In [1]: import numpy as np

In [2]: import numpy.linalg as la

In [3]: np.set_printoptions(precision=2, suppress=True, linewidth=160, floatmode="fixed")

In [4]: data = np.load("sample9.npy")

In [5]: data
Out[5]: 
array([[0.00, 0.00, 0.00, 2.00],
       [0.00, 0.00, 0.00, 1.00],
       [0.00, 0.00, 0.00, 1.00],
       [2.00, 1.00, 1.00, 0.00]])

In [6]: rng = np.random.default_rng(98)

In [7]: z = rng.permutation(4)

In [8]: z
Out[8]: array([2, 1, 0, 3])

In [9]: out = data[z][:, z]

In [10]: print(np.diag(out))
[0.00 0.00 0.00 0.00]

In [11]: np.trace(out)
Out[11]: np.float64(0.0)

In [12]: np.round(np.sort(np.abs(la.eigvals(out))), 2) + 0
Out[12]: array([0.00, 0.00, 2.45, 2.45])

In [13]: evals, evecs = la.eigh(data)

In [14]: np.round(evecs.T @ evecs, 2) + 0
Out[14]: 
array([[1.00, 0.00, 0.00, 0.00],
       [0.00, 1.00, 0.00, 0.00],
       [0.00, 0.00, 1.00, 0.00],
       [0.00, 0.00, 0.00, 1.00]])

In [15]: np.abs(evecs[:, -1])
Out[15]: array([0.58, 0.29, 0.29, 0.71])

In [16]: evals.round(2) + 0
Out[16]: array([-2.45,  0.00,  0.00,  2.45])

In [17]: np.round(evecs @ np.diag(evals) @ evecs.T, 2) + 0
Out[17]: 
array([[0.00, 0.00, 0.00, 2.00],
       [0.00, 0.00, 0.00, 1.00],
       [0.00, 0.00, 0.00, 1.00],
       [2.00, 1.00, 1.00, 0.00]])

In [18]: print(np.unique(evals.round(6) + 0, return_counts=True)[1])
[1 2 1]

In [19]: round(evals.sum(), 2), np.trace(data)
Out[19]: (np.float64(0.0), np.float64(0.0))

In [20]: la.svd(data, compute_uv=False)
Out[20]: array([2.45, 2.45, 0.00, 0.00])

In [21]: r = la.matrix_rank(data)

In [22]: r
Out[22]: np.int64(2)

In [23]: N = la.svd(data)[2][r:].T

In [24]: print(la.matrix_rank(data.T @ data), la.matrix_rank(data @ data.T))
2 2

In [25]: print(np.allclose(data @ N, 0))
True

In [26]: E = np.load("layer19.npy")

In [27]: E
Out[27]: 
array([[-7,  0, -2, -5],
       [-5, -7,  0, -2],
       [-2, -5, -7,  0],
       [ 0, -2, -5, -7]])

In [28]: def softmax(z):
    ...:     e = np.exp(z - z.max(axis=-1, keepdims=True))
    ...:     return e / e.sum(axis=-1, keepdims=True)
    ...: 

In [29]: np.round(softmax(E[2] + 3), 2) + 0
Out[29]: array([0.12, 0.01, 0.00, 0.87])

In [30]: print(np.round(softmax(10 * E[2]), 2) + 0)
[0.00 0.00 0.00 1.00]

In [31]: scores = E @ E.T / np.sqrt(4)

In [32]: softmax(scores).round(6).argmax(axis=1)
Out[32]: array([0, 1, 2, 3])

In [33]: np.round(softmax(scores + np.triu(np.full(scores.shape, -np.inf), 1)), 2) + 0
Out[33]: 
array([[1.00, 0.00, 0.00, 0.00],
       [0.00, 1.00, 0.00, 0.00],
       [0.00, 0.00, 1.00, 0.00],
       [0.00, 0.00, 0.00, 1.00]])

In [34]: arr = np.array([[26, 16, 18], [20, 18, 11], [6, 6, 3]])

In [35]: # rows and columns are dependent

In [36]: out = arr[0, 0] * arr[1:] - np.outer(arr[1:, 0], arr[0])

In [37]: out
Out[37]: 
array([[  0, 148, -74],
       [  0,  60, -30]])

In [38]: print(arr[:, 0] / arr[0, 0])
[1.00 0.77 0.23]

In [39]: print(la.matrix_rank(out), la.matrix_rank(arr))
1 2

In [40]: K = np.array([[6.0, 4.0, 0.0], [4.0, 6.0, 0.0], [0.0, 0.0, 2.0]])

In [41]: evals, evecs = la.eigh(K)

In [42]: x = np.array([8, 1, 9])

In [43]: la.eigvalsh(K[1:, 1:])
Out[43]: array([2.00, 6.00])

In [44]: evecs * np.maximum(evals, 0) @ evecs.T
Out[44]: 
array([[6.00, 4.00, 0.00],
       [4.00, 6.00, 0.00],
       [0.00, 0.00, 2.00]])

In [45]: np.abs(K).sum(axis=1).max(), np.abs(evals).max()
Out[45]: (np.float64(10.0), np.float64(10.0))

In [46]: (np.sign(evecs[:, -1].round(6)) == np.sign(evecs[0, -1].round(6))).astype(int)
Out[46]: array([1, 1, 0])

In [47]: L = la.cholesky(K)

In [48]: L @ L.T
Out[48]: 
array([[6.00, 4.00, 0.00],
       [4.00, 6.00, 0.00],
       [0.00, 0.00, 2.00]])

In [49]: print(la.eigvalsh(K).min() > 0)
True

In [50]: K / np.sqrt(np.outer(np.diag(K), np.diag(K)))
Out[50]: 
array([[1.00, 0.67, 0.00],
       [0.67, 1.00, 0.00],
       [0.00, 0.00, 1.00]])

In [51]: np.sort(la.eigvals(K).real)
Out[51]: array([ 2.00,  2.00, 10.00])

In [52]: M = np.array([[2, 3, 0, 0], [2, 3, 0, 3], [1, 3, 0, 0], [2, 3, 1, 1]])

In [53]: M[2] = M[3]

In [54]: M
Out[54]: 
array([[2, 3, 0, 0],
       [2, 3, 0, 3],
       [2, 3, 1, 1],
       [2, 3, 1, 1]])

In [55]: # row 3 repeats row 2

In [56]: hat = np.triu(np.array([[3, 1, -1, 2], [-3, 0, -2, -3], [2, 2, 2, 0], [-2, 2, -3, 2]]), 1) + np.eye(4)

In [57]: out = hat @ M @ la.inv(hat)

In [58]: np.round(np.poly(out), 2) + 0
Out[58]: array([ 1.00, -7.00,  1.00,  0.00,  0.00])

In [59]: round(float(la.det(out)), 2)
Out[59]: 0.0

In [60]: np.trace(out), np.trace(M)
Out[60]: (np.float64(7.0), np.int64(7))

In [61]: softmax(M[1])
Out[61]: array([0.15, 0.41, 0.02, 0.41])

In [62]: softmax(M).sum(axis=1)
Out[62]: array([1.00, 1.00, 1.00, 1.00])

In [63]: scores = M @ M.T / np.sqrt(4)

In [64]: softmax(scores).round(6).argmax(axis=1)
Out[64]: array([0, 1, 1, 1])

In [65]: softmax(scores)[1] @ M
Out[65]: array([2.00, 3.00, 0.09, 2.79])

In [66]: softmax(scores + np.triu(np.full(scores.shape, -np.inf), 1))
Out[66]: 
array([[1.00, 0.00, 0.00, 0.00],
       [0.01, 0.99, 0.00, 0.00],
       [0.12, 0.55, 0.33, 0.00],
       [0.09, 0.41, 0.25, 0.25]])

In [67]: print(softmax(scores))
[[0.25 0.25 0.25 0.25]
 [0.01 0.90 0.04 0.04]
 [0.09 0.41 0.25 0.25]
 [0.09 0.41 0.25 0.25]]

In [68]: left, s, vt = la.svd(M)

In [69]: s.round(2) + 0
Out[69]: array([7.73, 2.08, 0.95, 0.00])

In [70]: out = left[:, :3] @ np.diag(s[:3]) @ vt[:3]

In [71]: out.round(2) + 0
Out[71]: 
array([[2.00, 3.00, 0.00, 0.00],
       [2.00, 3.00, 0.00, 3.00],
       [2.00, 3.00, 1.00, 1.00],
       [2.00, 3.00, 1.00, 1.00]])

In [72]: round(la.norm(M - out) / la.norm(M), 2)
Out[72]: np.float64(0.0)

In [73]: X = np.loadtxt("data.csv", delimiter=",")

In [74]: X
Out[74]: 
array([[ 2.00, -3.00,  1.00],
       [ 5.00,  0.00, -1.00],
       [ 2.00,  2.00, -3.00],
       [ 5.00,  0.00, -6.00],
       [ 8.00, -3.00, -5.00],
       [ 6.00, -3.00, -2.00],
       [ 4.00, -3.00, -2.00],
       [ 5.00, -3.00, -3.00],
       [ 5.00, -3.00, -1.00],
       [ 8.00, -3.00, -3.00],
       [ 7.00, -1.00, -1.00],
       [ 4.00, -2.00,  1.00],
       [ 6.00,  1.00,  2.00],
       [ 5.00,  0.00,  2.00],
       [ 5.00,  3.00,  1.00],
       [ 5.00,  4.00,  3.00],
       [ 7.00,  5.00,  6.00],
       [ 9.00,  8.00,  4.00],
       [ 8.00,  8.00,  5.00],
       [ 5.00,  5.00,  5.00],
       [ 8.00,  8.00,  5.00],
       [ 8.00, 10.00,  7.00]])

In [75]: # rows 18 and 20 are equal

In [76]: la.norm(X, axis=0)
Out[76]: array([28.48, 20.98, 17.18])

In [77]: print(round(la.norm(X, "nuc"), 2))
61.25

In [78]: print(np.round(la.norm(X[12], 1), 2), np.round(la.norm(X[12], np.inf), 2))
9.0 6.0

In [79]: A = np.load("out1.npy")

In [80]: print(A)
[[3 0 0]
 [0 0 1]
 [0 0 1]]

In [81]: # splits into 2 blocks

In [82]: f = np.array([4, 4, -1])

In [83]: np.convolve(A[1], f)
Out[83]: array([ 0,  0,  4,  4, -1])

In [84]: np.polyval(f, A[1])
Out[84]: array([-1, -1,  7])

In [85]: np.correlate(A[1], A[0], "full")
Out[85]: array([0, 0, 0, 0, 3])

In [86]: m1 = np.array([[1, 0, 0], [-4, 1, 0], [0, 2, 1]])

In [87]: round(la.det(m1.T), 2)
Out[87]: np.float64(1.0)

In [88]: round(la.det(2 * m1), 2), round(la.det(m1), 2)
Out[88]: (np.float64(8.0), np.float64(1.0))

In [89]: np.poly(m1)
Out[89]: array([ 1.00, -3.00,  3.00, -1.00])

In [90]: x = np.array([2, 2, 0])

In [91]: rhs = m1 @ x

In [92]: coef, lr = np.zeros(3), 1 / la.norm(m1, 2) ** 2

In [93]: for i in range(15):
    ...:     coef -= lr * m1.T @ (m1 @ coef - rhs)
    ...:     if i % 5 == 0: print(i, round(la.norm(m1 @ coef - rhs), 2))
    ...: 
0 3.63
5 0.81
10 0.21

In [94]: coef
Out[94]: array([1.88, 1.50, 0.95])
